>>> import numpy as np
>>> np.set_printoptions(suppress=True, linewidth=140)
>>> rnd = lambda a: np.round(a, 2) + 0
>>> W0 = np.load("block10.npy")
>>> print(rnd(W0))
[[-0.07  0.57  0.06  0.27  0.6   0.48 -0.01]
 [-0.47 -0.38  0.38  0.11  0.52 -0.37  0.26]
 [ 0.47 -0.21 -0.5  -0.34  0.58 -0.16  0.02]
 [ 0.03 -0.4   0.37 -0.51  0.04  0.66  0.02]
 [-0.67  0.03 -0.61 -0.25 -0.08  0.19  0.26]
 [ 0.1   0.53  0.28 -0.53 -0.06 -0.27  0.53]
 [ 0.3  -0.22 -0.11  0.44 -0.12  0.23  0.77]]
>>> # orthonormal columns
>>> rng = np.random.default_rng(419)
>>> z = rng.permutation(7)
>>> print(z)
[4 6 0 5 2 3 1]
>>> M2 = W0[z][:, z]
>>> print(rnd(np.sort(np.abs(np.linalg.eigvals(M2)))))
[1. 1. 1. 1. 1. 1. 1.]
>>> print(rnd(np.linalg.det(M2)), rnd(np.linalg.det(W0[z])))
1.0 1.0
>>> print(rnd(np.trace(W0)))
-1.04
>>> print(rnd(np.sort(np.abs(np.linalg.eigvals(W0)))))
[1. 1. 1. 1. 1. 1. 1.]
>>> np.linalg.determinant(W0)
Traceback (most recent call last):
  File "<python-input-14>", line 1, in <module>
    np.linalg.determinant(W0)
    ^^^^^^^^^^^^^^^^^^^^^
AttributeError: module 'numpy.linalg' has no attribute 'determinant'
>>> print(rnd(np.linalg.det(W0)))
1.0
>>> W0.inv()
Traceback (most recent call last):
  File "<python-input-16>", line 1, in <module>
    W0.inv()
    ^^^^^^
AttributeError: 'numpy.ndarray' object has no attribute 'inv'
>>> print(rnd((W0 - W0.T) / 2))
[[ 0.    0.52 -0.2   0.12  0.64  0.19 -0.15]
 [-0.52  0.    0.29  0.25  0.25 -0.45  0.24]
 [ 0.2  -0.29  0.   -0.36  0.6  -0.22  0.06]
 [-0.12 -0.25  0.36  0.    0.15  0.6  -0.21]
 [-0.64 -0.25 -0.6  -0.15  0.    0.13  0.19]
 [-0.19  0.45  0.22 -0.6  -0.13  0.    0.15]
 [ 0.15 -0.24 -0.06  0.21 -0.19 -0.15  0.  ]]
>>> print(rnd(np.abs(np.linalg.eigvals(W0)).max()))
1.0
>>> x = np.array([2, 1, 1, 0, 1, 2, 0])
>>> rhs = W0 @ x
>>> print(rnd(rhs))
[ 2.06 -1.17  0.48  1.41 -1.61  0.42  0.62]
>>> print(rnd(np.linalg.solve(W0, rhs)))
[2. 1. 1. 0. 1. 2. 0.]
>>> def softmax(z):
...     e = np.exp(z - z.max(axis=-1, keepdims=True))
...     return e / e.sum(axis=-1, keepdims=True)
... 
>>> print(rnd(softmax(W0[2])))
[0.22 0.11 0.08 0.1  0.24 0.11 0.14]
>>> print(rnd(softmax(10 * W0[2])))
[0.24 0.   0.   0.   0.75 0.   0.  ]
>>> print(rnd(softmax(W0[2] + 5)))
[0.22 0.11 0.08 0.1  0.24 0.11 0.14]
>>> scores = W0 @ W0.T / np.sqrt(7)
>>> print(rnd(softmax(scores)))
[[0.2  0.13 0.13 0.13 0.13 0.13 0.13]
 [0.13 0.2  0.13 0.13 0.13 0.13 0.13]
 [0.13 0.13 0.2  0.13 0.13 0.13 0.13]
 [0.13 0.13 0.13 0.2  0.13 0.13 0.13]
 [0.13 0.13 0.13 0.13 0.2  0.13 0.13]
 [0.13 0.13 0.13 0.13 0.13 0.2  0.13]
 [0.13 0.13 0.13 0.13 0.13 0.13 0.2 ]]
>>> print(rnd(softmax(scores)[2] @ W0))
[-0.01 -0.02 -0.05 -0.13  0.24  0.09  0.25]
>>> print(softmax(scores).round(6).argmax(axis=1))
[0 1 2 3 4 5 6]
